% ipython --no-banner

In [1]: import numpy as np

In [2]: np.set_printoptions(precision=2, suppress=True, linewidth=120, legacy="1.25")

In [3]: A = np.array([[1.1, 1.7, -0.2, -0.2, 1.4, -0.3, -0.4],
   ...:     [0.3, 0.2, -0.4, -1.0, 1.0, -0.8, -0.7],
   ...:     [-0.8, 0.0, 0.2, 0.4, -0.4, -0.5, 0.0],
   ...:     [-1.8, -0.1, 0.3, 0.1, 0.5, -0.5, 1.7],
   ...:     [0.0, 0.4, 1.1, -0.7, 0.3, -0.2, 0.0],
   ...:     [-2.2, 0.2, 0.3, 0.2, 0.9, 0.6, -0.3],
   ...:     [-0.4, 0.2, -0.5, 1.3, 0.8, -0.6, 0.8]])

In [4]: print(A)
[[ 1.1  1.7 -0.2 -0.2  1.4 -0.3 -0.4]
 [ 0.3  0.2 -0.4 -1.   1.  -0.8 -0.7]
 [-0.8  0.   0.2  0.4 -0.4 -0.5  0. ]
 [-1.8 -0.1  0.3  0.1  0.5 -0.5  1.7]
 [ 0.   0.4  1.1 -0.7  0.3 -0.2  0. ]
 [-2.2  0.2  0.3  0.2  0.9  0.6 -0.3]
 [-0.4  0.2 -0.5  1.3  0.8 -0.6  0.8]]

In [5]: rng = np.random.default_rng(341988)

In [6]: idx = rng.permutation(7)

In [7]: print(idx)
[3 2 0 5 1 4 6]

In [8]: A2 = A[idx][:, idx]

In [9]: print(np.sort(np.abs(np.linalg.eigvals(A2))))
[1.14 1.19 1.19 1.26 1.26 2.02 2.98]

In [10]: print(A2)
[[ 0.1  0.3 -1.8 -0.5 -0.1  0.5  1.7]
 [ 0.4  0.2 -0.8 -0.5  0.  -0.4  0. ]
 [-0.2 -0.2  1.1 -0.3  1.7  1.4 -0.4]
 [ 0.2  0.3 -2.2  0.6  0.2  0.9 -0.3]
 [-1.  -0.4  0.3 -0.8  0.2  1.  -0.7]
 [-0.7  1.1  0.  -0.2  0.4  0.3  0. ]
 [ 1.3 -0.5 -0.4 -0.6  0.2  0.8  0.8]]

In [11]: m1 = np.load("layer10.npy")

In [12]: print(m1)
[[ 1.    0.    0.    0.    0.    0.    0.    0.    0.    0.  ]
 [ 0.    1.    0.    0.    0.    0.    0.    0.    0.    0.  ]
 [ 0.    0.    1.    0.    0.    0.    0.    0.    0.    0.  ]
 [ 0.    0.    0.    1.    0.    0.    0.    0.    0.    0.  ]
 [ 0.    0.    0.    0.    1.    0.    0.    0.    0.    0.  ]
 [ 0.    0.    0.    0.    0.    1.    0.    0.    0.    0.  ]
 [ 0.    0.    0.    0.    0.    0.    1.    0.    0.    0.  ]
 [ 0.    0.    0.    0.    0.    0.    0.   -0.71 -0.71  0.  ]
 [ 0.    0.    0.    0.    0.    0.    0.    0.71 -0.71  0.  ]
 [ 0.    0.    0.    0.    0.    0.    0.    0.    0.    1.  ]]

In [13]: q, V = np.linalg.qr(m1[:, :5])[0], np.linalg.qr(m1[:, 5:])[0]

In [14]: sv = np.linalg.svd(q.T @ V, compute_uv=False)

In [15]: print(np.degrees(np.arccos(sv.clip(0, 1))))
[90. 90. 90. 90. 90.]

In [16]: print((sv > 0.9).sum())
0
